$ ipython --no-banner

In [1]: import numpy as np

In [2]: np.set_printoptions(suppress=True, linewidth=100)

In [3]: q, _ = np.linalg.qr(np.array([[0.9, 0.8], [1.3, 0.4], [0.1, -1.2], [0.0, 0.4]]))

In [4]: J = q @ q.T

In [5]: print(J.round(3))
[[ 0.406  0.428 -0.225  0.084]
 [ 0.428  0.69   0.17  -0.038]
 [-0.225  0.17   0.819 -0.262]
 [ 0.084 -0.038 -0.262  0.084]]

In [6]: x = np.array([-2, -1, -1, 1])

In [7]: print(np.round(np.linalg.eigvalsh(2 * J - np.eye(4)), 3))
[-1. -1.  1.  1.]

In [8]: print(np.round(np.eye(4) - J, 3))
[[ 0.594 -0.428  0.225 -0.084]
 [-0.428  0.31  -0.17   0.038]
 [ 0.225 -0.17   0.181  0.262]
 [-0.084  0.038  0.262  0.916]]

In [9]: print(round(float(np.trace(J)), 3))
2.0

In [10]: rng = np.random.default_rng(1729)

In [11]: lab = rng.permutation(4)

In [12]: print(lab)
[0 1 2 3]

In [13]: other = J[lab][:, lab]

In [14]: print(np.round(np.diag(other), 3))
[0.406 0.69  0.819 0.084]

In [15]: print(np.allclose(other, J))
True

In [16]: print(round(np.linalg.det(other), 3), np.round(np.linalg.det(J[lab]), 3))
0.0 0.0

In [17]: f = np.array([1, 0, 1])

In [18]: print(np.round(np.cross(J[1, :3], J[2, :3]), 3))
[ 0.537 -0.389  0.228]

In [19]: print(np.round(np.polyval(f, J[1]), 3))
[1.184 1.477 1.029 1.001]

In [20]: Uu, s, Vh = np.linalg.svd(J)

In [21]: print(s.round(3) + 0)
[1. 1. 0. 0.]

In [22]: other = Uu[:, :2] @ np.diag(s[:2]) @ Vh[:2]

In [23]: print(np.round(np.linalg.norm(J - other) / np.linalg.norm(J), 3))
0.0

In [24]: print(other.round(3))
[[ 0.406  0.428 -0.225  0.084]
 [ 0.428  0.69   0.17  -0.038]
 [-0.225  0.17   0.819 -0.262]
 [ 0.084 -0.038 -0.262  0.084]]

In [25]: print(np.linalg.matrix_rank(J, rtol=0.05))
2

In [26]: x = np.array([2, -4, -4, 5])

In [27]: print(np.round(np.trace(other), 3))
2.0

In [28]: arr = np.loadtxt("dump.csv", delimiter=",")

In [29]: print(arr.round(3))
[[-0.302 -0.601  0.02  -0.74 ]
 [-0.259 -0.163 -0.928  0.213]
 [-0.69   0.673  0.014 -0.264]
 [-0.604 -0.399  0.372  0.581]]

In [30]: W = np.array([[0, 0, 1, -2], [2, 3, -3, 1], [1, -3, 3, 0], [-3, 0, 3, -1]])

In [31]: coef = np.array([3, -3, 1, -8])

In [32]: H = np.maximum(J @ W + coef, 0)

In [33]: print(H.round(3))
[[3.38  0.    0.    0.   ]
 [4.664 0.    0.    0.   ]
 [4.945 0.    1.937 0.   ]
 [2.41  0.    0.664 0.   ]]

In [34]: print((H > 0).astype(int))
[[1 0 0 0]
 [1 0 0 0]
 [1 0 1 0]
 [1 0 1 0]]

In [35]: print((H > 0).mean(axis=0))
[1.  0.  0.5 0. ]

In [36]: print(np.linalg.matrix_rank(H))
2

In [37]: Z = np.array([[4, 3], [3, 5], [-1, 2], [3, 3]])

In [38]: print(np.round(H @ Z, 3))
[[13.52  10.14 ]
 [18.657 13.993]
 [17.841 18.708]
 [ 8.974  8.557]]

In [39]: print(W @ Z)
[[ -7  -4]
 [ 23  18]
 [ -8  -6]
 [-18  -6]]
